$ python -q
>>> import numpy as np
>>> np.set_printoptions(precision=2, suppress=True, linewidth=120)
>>> M = np.loadtxt("m.csv", delimiter=",")
>>> M
array([[ 0.,  0.,  1.],
       [ 0.,  0., -2.],
       [ 1., -2.,  0.]])
>>> # looks like rank 2
>>> np.allclose(M[:-1].T @ np.linalg.lstsq(M[:-1].T, M[-1])[0], M[-1])
False
>>> M @ np.linalg.pinv(M) @ M
array([[ 0.,  0.,  1.],
       [ 0.,  0., -2.],
       [ 1., -2.,  0.]])
>>> ev, vecs = np.linalg.eigh(M)
>>> np.round(vecs.T @ vecs, 2) + 0
array([[1., 0., 0.],
       [0., 1., 0.],
       [0., 0., 1.]])
>>> np.linalg.eigvalsh(M + -2 * np.eye(3))
array([-4.24, -2.  ,  0.24])
>>> ev.sum(), np.trace(M)
(np.float64(0.0), np.float64(0.0))
>>> (ev > 1e-8).sum(), (ev < -1e-8).sum()
(np.int64(1), np.int64(1))
>>> np.round(vecs @ np.diag(ev) @ vecs.T, 2) + 0
array([[ 0.,  0.,  1.],
       [ 0.,  0., -2.],
       [ 1., -2.,  0.]])
>>> rng = np.random.default_rng(247661)
>>> out = M + rng.integers(-2, 3, (3, 2)) @ rng.integers(-2, 3, (2, 3))
>>> out
array([[-3.,  0., -2.],
       [ 1., -2., -1.],
       [ 5., -4.,  4.]])
>>> np.linalg.matrix_rank(out - M, tol=1e-8)
np.int64(2)
>>> np.round(np.linalg.svd(out - M, compute_uv=False), 2) + 0
array([7.49, 1.96, 0.  ])
>>> left, sigma, VT = np.linalg.svd(M)
>>> np.argmax(sigma[:-1] / (sigma[1:] + 1e-6)) + 1
np.int64(2)
>>> out = left[:, :2] @ np.diag(sigma[:2]) @ VT[:2]
>>> np.round(np.linalg.norm(M - out) / np.linalg.norm(M), 2)
np.float64(0.0)
>>> round(np.linalg.norm(M - out, 2), 2), sigma[2]
(np.float64(0.0), np.float64(-0.0))
>>> out
array([[ 0.,  0.,  1.],
       [ 0.,  0., -2.],
       [ 1., -2.,  0.]])
>>> np.linalg.matrix_rank(M, rtol=0.05)
np.int64(2)
>>> Z = np.array([[0.8, -0.7, 0.4]])
>>> mat = np.array([[1],
...     [4],
...     [5],
...     [8],
...     [4],
...     [2],
...     [0],
...     [7],
...     [0],
...     [4],
...     [4],
...     [6],
...     [4],
...     [2],
...     [7],
...     [7],
...     [4],
...     [1],
...     [1],
...     [2],
...     [8],
...     [2],
...     [9],
...     [6],
...     [4],
...     [9],
...     [1]]) @ Z + 0.3 * rng.normal(size=(27, 3))
>>> mat
array([[ 1.46, -0.22,  0.47],
       [ 3.17, -2.85,  1.07],
       [ 4.46, -3.27,  2.22],
       [ 6.47, -5.78,  2.79],
       [ 3.02, -2.75,  1.83],
       [ 1.34, -1.45,  0.59],
       [ 0.38,  0.21, -0.05],
       [ 5.51, -4.48,  2.74],
       [ 0.34,  0.3 ,  0.26],
       [ 3.04, -2.55,  1.34],
       [ 2.7 , -2.78,  1.39],
       [ 5.32, -4.5 ,  2.6 ],
       [ 3.  , -3.08,  1.58],
       [ 1.82, -1.52,  0.71],
       [ 5.74, -4.92,  2.89],
       [ 5.77, -5.18,  2.62],
       [ 3.09, -2.58,  1.76],
       [ 0.67, -0.5 ,  0.49],
       [ 0.65, -0.6 ,  0.88],
       [ 1.97, -1.16,  0.63],
       [ 6.33, -6.03,  2.99],
       [ 1.73, -1.58,  0.87],
       [ 7.13, -5.9 ,  3.45],
       [ 4.58, -3.96,  2.77],
       [ 3.43, -3.29,  2.02],
       [ 7.98, -6.56,  3.11],
       [ 0.54, -0.95,  0.5 ]])
>>> ev, vecs = np.linalg.eigh(M)
>>> vec = np.array([1, 1, 1])
>>> round(vec @ M @ vec / (vec @ vec), 2), np.round(ev[0], 2), round(float(ev[-1]), 2)
(np.float64(-0.67), np.float64(-2.24), 2.24)
>>> np.round(vecs * np.abs(ev) @ vecs.T, 2) + 0
array([[ 0.45, -0.89,  0.  ],
       [-0.89,  1.79,  0.  ],
       [ 0.  ,  0.  ,  2.24]])
>>> vec @ M @ vec
np.float64(-2.0)
>>> z = mat[:, 2] > np.median(mat[:, 2])
>>> u = mat[z].mean(axis=0) - mat[~z].mean(axis=0)
>>> ((mat - mat.mean(axis=0)) @ u > 0).astype(int)
array([0, 0, 1, 1, 0, 0, 0, 1, 0, 0, 0, 1, 0, 0, 1, 1, 0, 0, 0, 0, 1, 0, 1, 1, 1, 1, 0])
>>> z.astype(int)
array([0, 0, 1, 1, 1, 0, 0, 1, 0, 0, 0, 1, 0, 0, 1, 1, 1, 0, 0, 0, 1, 0, 1, 1, 1, 1, 0])
>>> dist = np.linalg.norm(mat[:, None] - mat[None], axis=-1)
>>> dist.mean(axis=1).argmax()
np.int64(25)
>>> np.unravel_index(dist.round(6).argmax(), dist.shape)
(np.int64(6), np.int64(25))
>>> np.flatnonzero(dist[18] < dist.mean() / 2)
array([ 0,  5,  6,  8, 13, 17, 18, 19, 21, 26])
>>> dist[18].round(6).argsort(kind="stable")[:4]
array([18, 17, 26,  0])
